>>> import numpy as np
>>> np.set_printoptions(precision=2, suppress=True, linewidth=160, floatmode="fixed")
>>> J = np.load("test15.npy")
>>> J
array([[6.00, 0.00, 0.00, 0.00, 0.00, 5.00, 0.00],
       [0.00, 6.00, 5.00, 5.00, 0.00, 0.00, 0.00],
       [0.00, 5.00, 6.00, 5.00, 0.00, 0.00, 0.00],
       [0.00, 5.00, 5.00, 6.00, 0.00, 0.00, 0.00],
       [0.00, 0.00, 0.00, 0.00, 6.00, 0.00, 5.00],
       [5.00, 0.00, 0.00, 0.00, 0.00, 6.00, 0.00],
       [0.00, 0.00, 0.00, 0.00, 5.00, 0.00, 6.00]])
>>> # symmetric, so the eigenvalues are real
>>> x = np.ones(7)
>>> for _ in range(7):
...     x = J @ x
...     x /= np.linalg.norm(x)
...     print(round(x @ J @ x, 2))
... 
14.07
14.85
15.38
15.69
15.85
15.93
15.97
>>> round(float(np.linalg.eigvalsh(J)[-1]), 2)
16.0
>>> np.abs(np.linalg.svd(J)[2][-1])
array([0.71, 0.00, 0.00, 0.00, 0.00, 0.71, 0.00])
>>> round(np.log10(np.linalg.cond(J)))
1
>>> U, sigma, Vh = np.linalg.svd(J)
>>> np.argmax(sigma[:-1] / (sigma[1:] + 1e-6)) + 1
np.int64(3)
>>> out = U[:, :3] @ np.diag(sigma[:3]) @ Vh[:3]
>>> np.linalg.matrix_rank(out)
np.int64(3)
>>> np.abs(J).max()
np.float64(6.0)
>>> J.mean(axis=0)
array([1.57, 2.29, 2.29, 2.29, 1.57, 1.57, 1.57])
>>> J.shape
(7, 7)
>>> J[:, 7]
Traceback (most recent call last):
  File "<python-input-17>", line 1, in <module>
    J[:, 7]
    ~^^^^^^
IndexError: index 7 is out of bounds for axis 1 with size 7
>>> np.linalg.matrix_rank(J)
np.int64(7)
>>> J.sum(axis=0)
array([11.00, 16.00, 16.00, 16.00, 11.00, 11.00, 11.00])
>>> np.zeros(7, 7)
Traceback (most recent call last):
  File "<python-input-20>", line 1, in <module>
    np.zeros(7, 7)
    ~~~~~~~~^^^^^^
TypeError: Cannot interpret '7' as a data type
>>> W0 = np.loadtxt("data.csv", delimiter=",")
>>> W0
array([[ -6.82,  16.05,   4.77, -13.25,  -5.43,   6.34,   1.93,  -4.27],
       [ -7.76,  16.07,   3.93, -14.98,  -5.39,   5.84,  -1.21,  -4.10],
       [ -8.20,   6.50, -13.90,  28.87,   5.58,   6.83,  -1.09,   4.51],
       [ -7.08,  16.08,   4.48, -11.72,  -6.68,   5.27,   1.37,  -5.39],
       [ -6.59,   7.56, -12.54,  27.17,   4.57,   5.07,  -3.41,   4.43],
       [ -5.94,   6.83, -13.14,  29.60,   5.16,   6.62,  -0.97,   2.69],
       [ -8.14,  15.46,   5.67, -12.75,  -5.52,   5.43,   0.78,  -4.16],
       [ -8.17,  16.35,   2.86, -13.70,  -7.51,   4.73,   3.42,  -5.81],
       [ -9.06,  15.76,   3.98, -12.23,  -4.46,   5.73,  -1.10,  -5.67],
       [ -7.83,  14.70,   3.48, -13.22,  -6.12,   5.89,   2.67,  -4.00],
       [ -5.63,   5.79, -14.04,  30.81,   6.42,   8.07,  -2.57,   3.16],
       [ -8.38,  16.49,   3.23, -12.94,  -8.44,   5.52,   1.80,  -3.63],
       [ -8.17,  15.48,   5.08, -12.67,  -3.65,   6.20,   1.28,  -5.21],
       [ -6.50,  15.04,   2.20, -12.56,  -5.60,   8.09,  -0.28,  -5.09],
       [ -7.91,  17.18,   4.30, -13.05,  -6.56,   6.53,   1.00,  -6.52],
       [ -8.70,  17.45,   5.20, -13.30,  -7.21,   4.34,   1.81,  -6.78],
       [ -7.42,  16.29,   6.12, -14.45,  -5.69,   7.78,   0.57,  -5.50],
       [ -7.77,  15.35,   3.10, -13.05,  -6.88,   5.96,   1.18,  -4.23],
       [ -7.78,  17.75,   3.47, -14.75,  -5.77,   5.93,   1.17,  -3.76],
       [ -5.43,  14.64,   2.94, -13.18,  -5.10,   7.92,   1.12,  -5.80]])
>>> f, g = W0[9], W0[12]
>>> round(float(f @ f), 2)
559.55
>>> np.round(f @ g, 2)
np.float64(559.82)
>>> pr = (f @ g) / (f @ f) * f
>>> round((g - pr) @ f, 2)
np.float64(-0.0)
>>> np.round(np.linalg.norm(f + g) ** 2 + np.linalg.norm(f - g) ** 2, 2)
np.float64(2265.63)
>>> out = np.array([[3, 1, 2],
...     [0, 2, 3],
...     [0, 2, 0],
...     [3, 0, 2],
...     [0, 0, 3],
...     [2, 1, 3],
...     [1, 3, 2],
...     [1, 3, 3]])
>>> np.linalg.matrix_rank(W0 @ out)
np.int64(3)
>>> M = np.loadtxt("x.csv", delimiter=",")
>>> M
array([[ 19.00,  -4.00,  -2.00, -16.00,   8.00,  -7.00,  -1.00,   1.00,  -5.00],
       [ -4.00,  17.00,  -2.00,   5.00,  -2.00,  -1.00,  -1.00,  15.00,   0.00],
       [ -2.00,  -2.00,  19.00,   8.00,  -9.00,  17.00,  -3.00,   6.00,  -3.00],
       [-16.00,   5.00,   8.00,  17.00,  -8.00,  11.00,   3.00,   6.00,   5.00],
       [  8.00,  -2.00,  -9.00,  -8.00,  22.00, -14.00,   8.00,   5.00,  10.00],
       [ -7.00,  -1.00,  17.00,  11.00, -14.00,  30.00,  -8.00,   7.00,   5.00],
       [ -1.00,  -1.00,  -3.00,   3.00,   8.00,  -8.00,  14.00,   4.00,   6.00],
       [  1.00,  15.00,   6.00,   6.00,   5.00,   7.00,   4.00,  27.00,   8.00],
       [ -5.00,   0.00,  -3.00,   5.00,  10.00,   5.00,   6.00,   8.00,  17.00]])
>>> # symmetric
>>> np.linalg.matrix_rank(M, rtol=0.1)
np.int64(5)
>>> round(float(np.linalg.norm(M, 2) / np.linalg.norm(M)), 2)
0.74
>>> [round(float(x), 2) for x in np.linalg.svd(M, compute_uv=False)[:3]]
[66.15, 45.24, 28.37]
>>> np.argsort(-np.linalg.norm(M, axis=0).round(6), kind="stable")[:3]
array([5, 7, 4])
>>> np.linalg.cond(M) > 100
np.True_
